>>> import numpy as np
>>> import numpy.linalg as la
>>> np.set_printoptions(precision=1, suppress=True, linewidth=140, legacy="1.25")
>>> rd = lambda a: np.round(a, 1) + 0
>>> J = np.loadtxt("layer4.csv", delimiter=",")
>>> J
array([[0.2, 0.4],
       [0.4, 0.8]])
>>> U, s, VT = la.svd(J)
>>> rd(s)
array([1., 0.])
>>> np.argmax(s[:-1] / (s[1:] + 1e-6)) + 1
1
>>> M2 = U[:, :1] @ np.diag(s[:1]) @ VT[:1]
>>> rd(M2)
array([[0.2, 0.4],
       [0.4, 0.8]])
>>> rd(la.norm(J - M2) / la.norm(J))
0.0
>>> print(rd(la.norm(J - M2, 2)), rd(s[1]))
0.0 0.0
>>> print(la.matrix_rank(J, rtol=0.05))
1
>>> la.matrix_rank(M2)
1
>>> w, V = la.eigh(M2)
>>> x0 = np.array([3, -1])
>>> rd(V * np.maximum(w, 0) @ V.T)
array([[0.2, 0.4],
       [0.4, 0.8]])
>>> np.abs(M2).sum(axis=1).max(), np.abs(w).max()
(1.2, 1.0)
>>> rd(x0 @ M2 @ x0)
0.2
>>> rd(x0 @ M2 @ x0 / (x0 @ x0)), rd(w[0]), w[-1]
(0.0, 0.0, 1.0)
>>> rd(V * np.abs(w) @ V.T)
array([[0.2, 0.4],
       [0.4, 0.8]])
>>> U, s, VT = la.svd(J)
>>> V = VT[:(s > 1e-8).sum()]
>>> rng = np.random.default_rng(3754)
>>> x0 = J[0] + 2 * J[1] + rng.integers(2) * np.eye(2)[0]
>>> x0
array([1., 2.])
>>> la.matrix_rank(np.vstack([J, x0]))
1
>>> W0 = np.loadtxt("a.csv", delimiter=",")
>>> W0
array([[0., 0., 0., 2.],
       [0., 0., 0., 1.],
       [0., 0., 0., 1.],
       [2., 1., 1., 0.]])
>>> # columns 1 and 2 are equal
>>> try:
...     la.cholesky(W0)
... except la.LinAlgError as e:
...     print("failed:", e)
... 
failed: Matrix is not positive definite
>>> [round(float(la.det(W0[:i, :i])), 2) + 0 for i in range(1, 5)]
[0.0, 0.0, 0.0, 0.0]
>>> print(rd(la.eigvalsh(W0).min()))
-2.4
>>> print(rd(W0 @ la.pinv(W0) @ W0))
[[0. 0. 0. 2.]
 [0. 0. 0. 1.]
 [0. 0. 0. 1.]
 [2. 1. 1. 0.]]
>>> np.unique(W0.round(6), axis=0).shape
(3, 4)
>>> print(la.lstsq(W0[:-1].T, W0[-1])[2])
1
>>> rd(np.trace(la.pinv(W0) @ W0))
2.0
>>> np.allclose(W0[:-1].T @ la.lstsq(W0[:-1].T, W0[-1])[0], W0[-1])
False
>>> U, s, VT = la.svd(W0)
>>> np.argmax(s[:-1] / (s[1:] + 1e-6)) + 1
2
>>> print(rd(s))
[2.4 2.4 0.  0. ]
>>> M2 = U[:, :2] @ np.diag(s[:2]) @ VT[:2]
>>> print(rd(la.norm(W0 - M2, 2)), s[2])
0.0 0.0
>>> rd(np.abs(W0 - M2).max())
0.0
>>> M = np.load("block14.npy")
>>> M
array([[ 3, -2,  0],
       [ 0,  0, -1],
       [ 0,  0, -1]])
>>> U, s, VT = la.svd(M)
>>> rd(s)
array([3.6, 1.4, 0. ])
>>> print(np.argmax(s[:-1] / (s[1:] + 1e-6)) + 1)
2
>>> M2 = U[:, :2] @ np.diag(s[:2]) @ VT[:2]
>>> print(M2)
[[ 3. -2.  0.]
 [ 0.  0. -1.]
 [ 0.  0. -1.]]
>>> rd(la.norm(M - M2) / la.norm(M))
0.0
>>> rd(la.norm(M - M2, 2)), s[2]
(0.0, -0.0)
>>> print(np.abs(M - M2).max())
0.0
>>> arr = np.load("w.npy")
>>> print(arr)
[[ 1.9  3.9  3.2]
 [ 1.3  3.3  2.3]
 [-2.6 -0.6  2.6]
 [ 0.1  2.1  2.6]
 [-2.8 -0.8  1.3]
 [-2.2 -0.2  2.6]
 [-2.5 -0.5  1.4]
 [-1.9  0.1  1.6]
 [ 3.1  5.1  1.9]
 [-1.6  0.4 -0.9]
 [-1.2  0.8  0.9]
 [ 2.   4.   2.3]
 [-1.6  0.4  1.8]
 [-4.5 -2.5  2.9]
 [-1.7  0.3  1.2]
 [ 0.7  2.7  3.3]
 [-2.9 -0.9  0. ]
 [-2.6 -0.6  1.1]
 [-0.2  1.8  3.2]
 [ 1.5  3.5  3. ]
 [-4.5 -2.5  1.2]]
>>> idx = arr[:, 2] > np.median(arr[:, 2])
>>> u = arr[idx].mean(axis=0) - arr[~idx].mean(axis=0)
>>> rd((((arr - arr.mean(axis=0)) @ u > 0) == idx).mean())
0.8
>>> ((arr - arr.mean(axis=0)) @ u > 0).astype(int)
array([1, 1, 0, 1, 0, 0, 0, 0, 1, 0, 0, 1, 0, 0, 0, 1, 0, 0, 1, 1, 0])
>>> np.argsort(-np.abs(u).round(6), kind="stable")
array([2, 0, 1])
>>> rd(u)
array([1.6, 1.6, 1.8])
>>> x0 = np.array([2, 2, 0])
>>> rhs = arr @ x0
>>> rd(rhs)
array([ 11.6,   9.2,  -6.4,   4.4,  -7.2,  -4.8,  -6. ,  -3.6,  16.4,  -2.4,  -0.8,  12. ,  -2.4, -14. ,  -2.8,   6.8,  -7.6,  -6.4,   3.2,
        10. , -14. ])
>>> rhs = rhs + 0.3 * rng.normal(size=21)
>>> rd(rhs)
array([ 11.4,   9.8,  -6.4,   4.6,  -7. ,  -4.9,  -5.7,  -3.4,  16.4,  -2.5,  -0.6,  12.4,  -2. , -14. ,  -2.5,   6.4,  -7.3,  -6.1,   3.5,
         9.9, -14.4])
>>> c, *_ = la.lstsq(arr, rhs)
>>> rd(arr.T @ (rhs - arr @ c))
array([0., 0., 0.])
>>> [round(float(la.norm(la.solve(arr.T @ arr + lam * np.eye(3), arr.T @ rhs))), 2) for lam in (0, 1, 10, 100)]
[2.85, 2.82, 2.68, 1.83]
